$ ipython --no-banner

In [1]: import numpy as np

In [2]: from numpy import linalg as LA

In [3]: np.set_printoptions(suppress=True, linewidth=100)

In [4]: rd = lambda a: np.round(a, 2) + 0

In [5]: E = np.array([[1, 0, 2, 2], [1, 1, 1, 2], [4, 3, 5, 8]])

In [6]: E
Out[6]: 
array([[1, 0, 2, 2],
       [1, 1, 1, 2],
       [4, 3, 5, 8]])

In [7]: x0 = np.array([2, 0, 0, 3])

In [8]: (E @ x0).argmax()
Out[8]: np.int64(2)

In [9]: E @ x0
Out[9]: array([ 8,  8, 32])

In [10]: print(E @ np.ones(4))
[ 5.  5. 20.]

In [11]: E @ np.eye(4)[1]
Out[11]: array([0., 1., 3.])

In [12]: E * x0
Out[12]: 
array([[ 2,  0,  0,  6],
       [ 2,  0,  0,  6],
       [ 8,  0,  0, 24]])

In [13]: C = np.array([[-3, -2, 1], [1, 0, 3], [3, -2, -1]])

In [14]: rng = np.random.default_rng(765)

In [15]: arr = (rng.random((10, 3)) < 0.25) @ C

In [16]: print(arr)
[[ 1  0  3]
 [ 0  0  0]
 [ 3 -2 -1]
 [ 4 -2  2]
 [ 0  0  0]
 [ 1  0  3]
 [ 0  0  0]
 [ 0  0  0]
 [ 0  0  0]
 [ 1  0  3]]

In [17]: def softmax(z):
    ...:     e = np.exp(z - z.max(axis=-1, keepdims=True))
    ...:     return e / e.sum(axis=-1, keepdims=True)
    ...: 

In [18]: rd(softmax(arr[6]))
Out[18]: array([0.33, 0.33, 0.33])

In [19]: rd(softmax(arr[6] + 4))
Out[19]: array([0.33, 0.33, 0.33])

In [20]: att = arr @ arr.T / np.sqrt(3)

In [21]: softmax(att).round(6).argmax(axis=1)
Out[21]: array([0, 0, 2, 3, 0, 0, 0, 0, 0, 0])

In [22]: rd(softmax(att)[6] @ arr)
Out[22]: array([ 1. , -0.4,  1. ])

In [23]: T = np.stack([arr, 5 * arr, arr[::-1]])

In [24]: print(np.einsum("bij,cij->bc", T, T))
[[  68  340   20]
 [ 340 1700  100]
 [  20  100   68]]

In [25]: print(T.sum(axis=0))
[[  7   0  21]
 [  0   0   0]
 [ 18 -12  -6]
 [ 24 -12  12]
 [  1   0   3]
 [  6   0  18]
 [  4  -2   2]
 [  3  -2  -1]
 [  0   0   0]
 [  7   0  21]]

In [26]: T.shape
Out[26]: (3, 10, 3)

In [27]: LA.matrix_rank(T.reshape(3, -1))
Out[27]: np.int64(2)

In [28]: rd(LA.norm(T, axis=(1, 2)))
Out[28]: array([ 8.25, 41.23,  8.25])

In [29]: rk = LA.matrix_rank(arr)

In [30]: rk
Out[30]: np.int64(2)

In [31]: N = LA.svd(arr)[2][rk:].T

In [32]: np.allclose(arr @ N, 0)
Out[32]: True

In [33]: [int(LA.matrix_rank(np.delete(arr, i, axis=0))) for i in range(10)]
Out[33]: [2, 2, 2, 2, 2, 2, 2, 2, 2, 2]

In [34]: [int(LA.matrix_rank(arr[:, :j + 1])) for j in range(3)]
Out[34]: [1, 2, 2]

In [35]: M = np.cumsum(np.array([[4, 5, 5],
    ...:     [-3, 6, -2],
    ...:     [6, -8, 2],
    ...:     [-4, -7, -7],
    ...:     [4, -8, 3],
    ...:     [-2, -5, -9],
    ...:     [3, 8, 9],
    ...:     [0, -8, -4],
    ...:     [6, 1, 2],
    ...:     [2, -9, 7],
    ...:     [8, -7, -8],
    ...:     [-7, -3, -4],
    ...:     [7, 0, 2],
    ...:     [-9, -7, 0],
    ...:     [6, 2, -9],
    ...:     [4, 2, -3],
    ...:     [0, 7, -6],
    ...:     [5, -3, 5],
    ...:     [7, 6, 4],
    ...:     [-8, 4, 4],
    ...:     [-6, -4, 6],
    ...:     [-3, 5, 2],
    ...:     [3, -6, -2]]), axis=0)

In [36]: M
Out[36]: 
array([[  4,   5,   5],
       [  1,  11,   3],
       [  7,   3,   5],
       [  3,  -4,  -2],
       [  7, -12,   1],
       [  5, -17,  -8],
       [  8,  -9,   1],
       [  8, -17,  -3],
       [ 14, -16,  -1],
       [ 16, -25,   6],
       [ 24, -32,  -2],
       [ 17, -35,  -6],
       [ 24, -35,  -4],
       [ 15, -42,  -4],
       [ 21, -40, -13],
       [ 25, -38, -16],
       [ 25, -31, -22],
       [ 30, -34, -17],
       [ 37, -28, -13],
       [ 29, -24,  -9],
       [ 23, -28,  -3],
       [ 20, -23,  -1],
       [ 23, -29,  -3]])

In [37]: r0 = np.array([2, 3, -1])

In [38]: print(np.correlate(M[5], M[8], "full"))
[  -5  -63  350 -110 -112]

In [39]: np.array([np.convolve(row, r0, "same") for row in M])
Out[39]: 
array([[  22,   21,   10],
       [  25,   38,   -2],
       [  27,   12,   12],
       [   1,  -19,   -2],
       [  -3,  -41,   15],
       [ -19,  -72,   -7],
       [   6,  -33,   12],
       [ -10,  -65,    8],
       [  10,  -64,   13],
       [  -2,  -79,   43],
       [   8, -124,   26],
       [ -19, -134,   17],
       [   2, -137,   23],
       [ -39, -149,   30],
       [ -17, -167,    1],
       [  -1, -171,  -10],
       [  13, -162,  -35],
       [  22, -166,  -17],
       [  55, -147,  -11],
       [  39, -119,   -3],
       [  13, -113,   19],
       [  14,  -91,   20],
       [  11, -116,   20]])

In [40]: print(np.cross(M[5, :3], M[8, :3]))
[-111 -107  158]

In [41]: np.polyval(r0, M[5])
Out[41]: array([ 64, 526, 103])
